$ python -q
>>> import numpy as np
>>> np.set_printoptions(precision=3, suppress=True, linewidth=160, legacy="1.25")
>>> rnd = lambda a: np.round(a, 3) + 0
>>> mat = np.loadtxt("out16.csv", delimiter=",")
>>> mat
array([[ 1., -1.,  1., -1.,  1., -1.,  1., -1.],
       [ 1., -1., -1.,  1.,  1., -1., -1.,  1.],
       [ 1.,  1.,  1.,  1.,  1.,  1.,  1.,  1.],
       [ 1., -1., -1.,  1., -1.,  1.,  1., -1.],
       [ 1.,  1.,  1.,  1., -1., -1., -1., -1.],
       [ 1.,  1., -1., -1.,  1.,  1., -1., -1.],
       [ 1., -1.,  1., -1., -1.,  1., -1.,  1.]])
>>> blk = np.stack([mat, 5 * mat, mat[::-1]])
>>> np.linalg.matrix_rank(blk.reshape(3, -1))
2
>>> blk.shape
(3, 7, 8)
>>> np.einsum("bij,cij->bc", blk, blk)
array([[  56.,  280.,    8.],
       [ 280., 1400.,   40.],
       [   8.,   40.,   56.]])
>>> blk.sum(axis=0)
array([[ 7., -7.,  7., -7.,  5., -5.,  5., -5.],
       [ 7., -5., -7.,  5.,  7., -5., -7.,  5.],
       [ 7.,  7.,  7.,  7.,  5.,  5.,  5.,  5.],
       [ 7., -7., -7.,  7., -7.,  7.,  7., -7.],
       [ 7.,  7.,  7.,  7., -5., -5., -5., -5.],
       [ 7.,  5., -7., -5.,  7.,  5., -7., -5.],
       [ 7., -7.,  7., -7., -5.,  5., -5.,  5.]])
>>> U, sigma, Vh = np.linalg.svd(mat, full_matrices=False)
>>> rnd(sigma / sigma[0])
array([1., 1., 1., 1., 1., 1., 1.])
>>> rnd(sigma)
array([2.828, 2.828, 2.828, 2.828, 2.828, 2.828, 2.828])
>>> rnd(U.T @ U)
array([[1., 0., 0., 0., 0., 0., 0.],
       [0., 1., 0., 0., 0., 0., 0.],
       [0., 0., 1., 0., 0., 0., 0.],
       [0., 0., 0., 1., 0., 0., 0.],
       [0., 0., 0., 0., 1., 0., 0.],
       [0., 0., 0., 0., 0., 1., 0.],
       [0., 0., 0., 0., 0., 0., 1.]])
>>> rnd(Vh @ Vh.T)
array([[1., 0., 0., 0., 0., 0., 0.],
       [0., 1., 0., 0., 0., 0., 0.],
       [0., 0., 1., 0., 0., 0., 0.],
       [0., 0., 0., 1., 0., 0., 0.],
       [0., 0., 0., 0., 1., 0., 0.],
       [0., 0., 0., 0., 0., 1., 0.],
       [0., 0., 0., 0., 0., 0., 1.]])
